% python3 -q
>>> import numpy as np
>>> np.set_printoptions(suppress=True, linewidth=200)
>>> th = np.deg2rad(120)
>>> X = np.eye(6)
>>> X[np.ix_([4, 5], [4, 5])] = [[np.cos(th), -np.sin(th)], [np.sin(th), np.cos(th)]]
>>> X.round(2)
array([[ 1.  ,  0.  ,  0.  ,  0.  ,  0.  ,  0.  ],
       [ 0.  ,  1.  ,  0.  ,  0.  ,  0.  ,  0.  ],
       [ 0.  ,  0.  ,  1.  ,  0.  ,  0.  ,  0.  ],
       [ 0.  ,  0.  ,  0.  ,  1.  ,  0.  ,  0.  ],
       [ 0.  ,  0.  ,  0.  ,  0.  , -0.5 , -0.87],
       [ 0.  ,  0.  ,  0.  ,  0.  ,  0.87, -0.5 ]])
>>> print(np.round(np.linalg.det(X), 2))
1.0
>>> np.flatnonzero(np.linalg.matrix_power((X != 0) + (X.T != 0) + np.eye(6), 6)[2])
array([2])
>>> (X != 0).astype(int)
array([[1, 0, 0, 0, 0, 0],
       [0, 1, 0, 0, 0, 0],
       [0, 0, 1, 0, 0, 0],
       [0, 0, 0, 1, 0, 0],
       [0, 0, 0, 0, 1, 1],
       [0, 0, 0, 0, 1, 1]])
>>> print(np.round(np.sort(np.linalg.eigvals(X).real), 2))
[-0.5 -0.5  1.   1.   1.   1. ]
>>> th = np.radians(72)
>>> r_ = np.eye(6)
>>> r_[1, 1] = r_[4, 4] = np.cos(th)
>>> r_[1, 4], r_[4, 1] = -np.sin(th), np.sin(th)
>>> r_.round(2)
array([[ 1.  ,  0.  ,  0.  ,  0.  ,  0.  ,  0.  ],
       [ 0.  ,  0.31,  0.  ,  0.  , -0.95,  0.  ],
       [ 0.  ,  0.  ,  1.  ,  0.  ,  0.  ,  0.  ],
       [ 0.  ,  0.  ,  0.  ,  1.  ,  0.  ,  0.  ],
       [ 0.  ,  0.95,  0.  ,  0.  ,  0.31,  0.  ],
       [ 0.  ,  0.  ,  0.  ,  0.  ,  0.  ,  1.  ]])
>>> B = X @ r_.T
>>> np.round(np.abs(B - X).max(axis=0), 2)
array([0.  , 0.82, 0.  , 0.  , 0.95, 0.  ])
>>> mat = np.loadtxt("layer4.csv", delimiter=",")
>>> mat
array([[ 4.,  0.,  0.,  0.,  0.,  0.],
       [ 0.,  8.,  6., -6., -4.,  4.],
       [ 0.,  6., 13., -9., -6.,  6.],
       [ 0., -6., -9., 13.,  6., -6.],
       [ 0., -4., -6.,  6.,  8., -4.],
       [ 0.,  4.,  6., -6., -4.,  8.]])
>>> x = np.ones(6)
>>> for _ in range(6):
...     x = mat @ x
...     x /= np.linalg.norm(x)
...     print(round(x @ mat @ x, 2))
... 
22.65
33.75
34.0
34.0
34.0
34.0
>>> x.round(2) + 0
array([ 0.  ,  0.37,  0.55, -0.55, -0.37,  0.37])
>>> u = np.array([0, 2, -3, 3, 0]) + 0.5
>>> data = np.outer(u, u) / (u @ u)
>>> data.round(2)
array([[ 0.01,  0.05, -0.05,  0.07,  0.01],
       [ 0.05,  0.25, -0.25,  0.35,  0.05],
       [-0.05, -0.25,  0.25, -0.35, -0.05],
       [ 0.07,  0.35, -0.35,  0.49,  0.07],
       [ 0.01,  0.05, -0.05,  0.07,  0.01]])
>>> left, sig, VT = np.linalg.svd(data, full_matrices=False)
>>> (sig > 1e-8).sum()
np.int64(1)
>>> left.shape, sig.shape, VT.shape
((5, 5), (5,), (5, 5))
>>> np.round(VT @ VT.T, 2) + 0
array([[1., 0., 0., 0., 0.],
       [0., 1., 0., 0., 0.],
       [0., 0., 1., 0., 0.],
       [0., 0., 0., 1., 0.],
       [0., 0., 0., 0., 1.]])
>>> sig.round(2) + 0
array([1., 0., 0., 0., 0.])
>>> print(np.round(sig / sig[0], 2) + 0)
[1. 0. 0. 0. 0.]
>>> np.round(np.abs(VT[0]), 2)
array([0.1, 0.5, 0.5, 0.7, 0.1])
>>> np.abs(left[:, 0]).round(6).argmax()
np.int64(3)
